$ python -q
>>> import numpy as np
>>> from numpy import linalg as LA
>>> np.set_printoptions(precision=3, suppress=True, linewidth=140)
>>> def rnd(a):
...     return np.round(a, 3) + 0
... 
>>> M = np.load("data.npy")
>>> print(M)
[[  0  10  -6]
 [-10   0   1]
 [  6  -1   0]]
>>> left, sig, Vt = LA.svd(M)
>>> vecs = Vt[:(sig > 1e-8).sum()]
>>> rng = np.random.default_rng(84240)
>>> x = M[0] + -2 * M[2] + rng.integers(2) * np.eye(3)[1]
>>> print(x)
[-12.  13.  -6.]
>>> print(rnd(np.diag(vecs.T @ vecs)))
[0.993 0.737 0.27 ]
>>> print(rnd(LA.norm(x - vecs.T @ vecs @ x)))
0.513
>>> print(np.allclose(vecs.T @ vecs @ x, x))
False
>>> J = np.array([[0.9, 0.3], [0.3, 0.1]])
>>> print(J)
[[0.9 0.3]
 [0.3 0.1]]
>>> print(np.unravel_index(np.abs(J).argmax(), J.shape))
(np.int64(0), np.int64(0))
>>> print(rnd(LA.svd(J, compute_uv=False)))
[1. 0.]
>>> print(rnd(LA.norm(J)))
1.0
>>> print(rnd(J - J[0]))
[[ 0.   0. ]
 [-0.6 -0.2]]
>>> print(J.mean(axis=0))
[0.6 0.2]
>>> print(J.sum(axis=1))
[1.2 0.4]
>>> print(J.sum(axis=0))
[1.2 0.4]
>>> print(J.shape)
(2, 2)
>>> M2 = np.array([[-4, -5, -3], [-4, 2, -3], [3, 5, 1]])
>>> print(M @ M2)
[[-58 -10 -36]
 [ 43  55  31]
 [-20 -32 -15]]
>>> print(np.einsum("ik,kj->ji", M, M2))
[[-58  43 -20]
 [-10  55 -32]
 [-36  31 -15]]
>>> print(np.vstack([M, M2.T]).shape)
(6, 3)
>>> print(np.einsum("ij->j", M))
[-4  9 -5]
>>> M2 = np.array([[0, 0, 0], [3, 2, 0]])
>>> print(rnd(np.einsum("ik,kj->ji", J, M2)))
[[0.9 0.3]
 [0.6 0.2]
 [0.  0. ]]
>>> print(rnd(M2.T @ J.T))
[[0.9 0.3]
 [0.6 0.2]
 [0.  0. ]]
>>> print(rnd(np.einsum("ik,kj->ij", J, M2)))
[[0.9 0.6 0. ]
 [0.3 0.2 0. ]]
>>> print(np.vstack([J, M2.T]).shape)
(5, 2)
>>> print(LA.matrix_rank(J @ M2))
1
>>> arr = np.loadtxt("a.csv", delimiter=",")
>>> print(arr)
[[ 4.  0.  0.]
 [ 0. 13.  9.]
 [ 0.  9. 13.]]
>>> O = arr.astype(float).copy()
>>> for j in range(3):
...     O[:, j] -= O[:, :j] @ (O[:, :j].T @ O[:, j])
...     O[:, j] /= LA.norm(O[:, j])
... 
>>> print(rnd(O.T @ arr))
[[ 4.     0.     0.   ]
 [ 0.    15.811 14.799]
 [ 0.     0.     5.566]]
>>> print(rnd(O))
[[ 1.     0.     0.   ]
 [ 0.     0.822 -0.569]
 [ 0.     0.569  0.822]]
>>> ev, vecs = LA.eigh(arr)
>>> print(rnd(LA.eigvalsh(arr + 3 * np.eye(3))))
[ 7.  7. 25.]
>>> print(ev.sum(), np.trace(arr))
30.0 30.0
>>> print(rnd(vecs @ np.diag(ev) @ vecs.T))
[[ 4.  0.  0.]
 [ 0. 13.  9.]
 [ 0.  9. 13.]]
>>> print(rnd(LA.eigvalsh(arr @ arr)))
[ 16.  16. 484.]
>>> print(rnd(np.sort(LA.eigvals(arr).real)))
[ 4.  4. 22.]
>>> print(rnd(LA.det(arr)))
352.0
>>> print(np.flatnonzero(LA.matrix_power((arr != 0) + (arr.T != 0) + np.eye(3), 3)[1]))
[1 2]
>>> print(arr @ arr)
[[ 16.   0.   0.]
 [  0. 250. 234.]
 [  0. 234. 250.]]
>>> print(np.allclose(arr, arr.T))
True
>>> print(rnd(LA.det(arr)))
352.0
>>> r0 = np.array([-2, 1, -3])
>>> print(np.cross(arr[1, :3], arr[2, :3]))
[88.  0.  0.]
>>> print(np.polyval(r0, arr[1]))
[  -3. -328. -156.]
>>> W0 = np.load("dump.npy")
>>> print(W0)
[[ 0  1  3  0]
 [-1  0 -2  2]
 [-3  2  0  1]
 [ 0 -2 -1  0]]
>>> M2 = LA.inv(W0)
>>> print((np.abs(M2) > 1e-9).astype(int))
[[0 1 1 1]
 [1 0 0 1]
 [1 0 0 1]
 [1 1 1 0]]
>>> print(rnd(LA.inv(M2)))
[[ 0.  1.  3.  0.]
 [-1.  0. -2.  2.]
 [-3.  2.  0.  1.]
 [ 0. -2. -1.  0.]]
>>> print(rnd(LA.cond(W0)))
3.516
>>> print(rnd(W0 @ M2))
[[1. 0. 0. 0.]
 [0. 1. 0. 0.]
 [0. 0. 1. 0.]
 [0. 0. 0. 1.]]
>>> print(np.allclose(M2, W0.T))
False
>>> M2 = J + rng.integers(-2, 3, (2, 1)) @ rng.integers(-2, 3, (1, 2))
>>> print(rnd(M2))
[[-0.1 -0.7]
 [-1.7 -1.9]]
>>> print(M2 - J)
[[-1. -1.]
 [-2. -2.]]
>>> print(np.abs(M2 - J).sum(axis=1))
[2. 4.]
>>> print(rnd(LA.svd(M2 - J, compute_uv=False)))
[3.162 0.   ]
>>> def softmax(z):
...     e = np.exp(z - z.max(axis=-1, keepdims=True))
...     return e / e.sum(axis=-1, keepdims=True)
... 
>>> print(rnd(softmax(W0).sum(axis=1)))
[1. 1. 1. 1.]
>>> print(rnd(softmax(W0[3])))
[0.399 0.054 0.147 0.399]
>>> S = W0 @ W0.T / np.sqrt(4)
>>> print(softmax(S).round(6).argmax(axis=1))
[0 1 2 3]
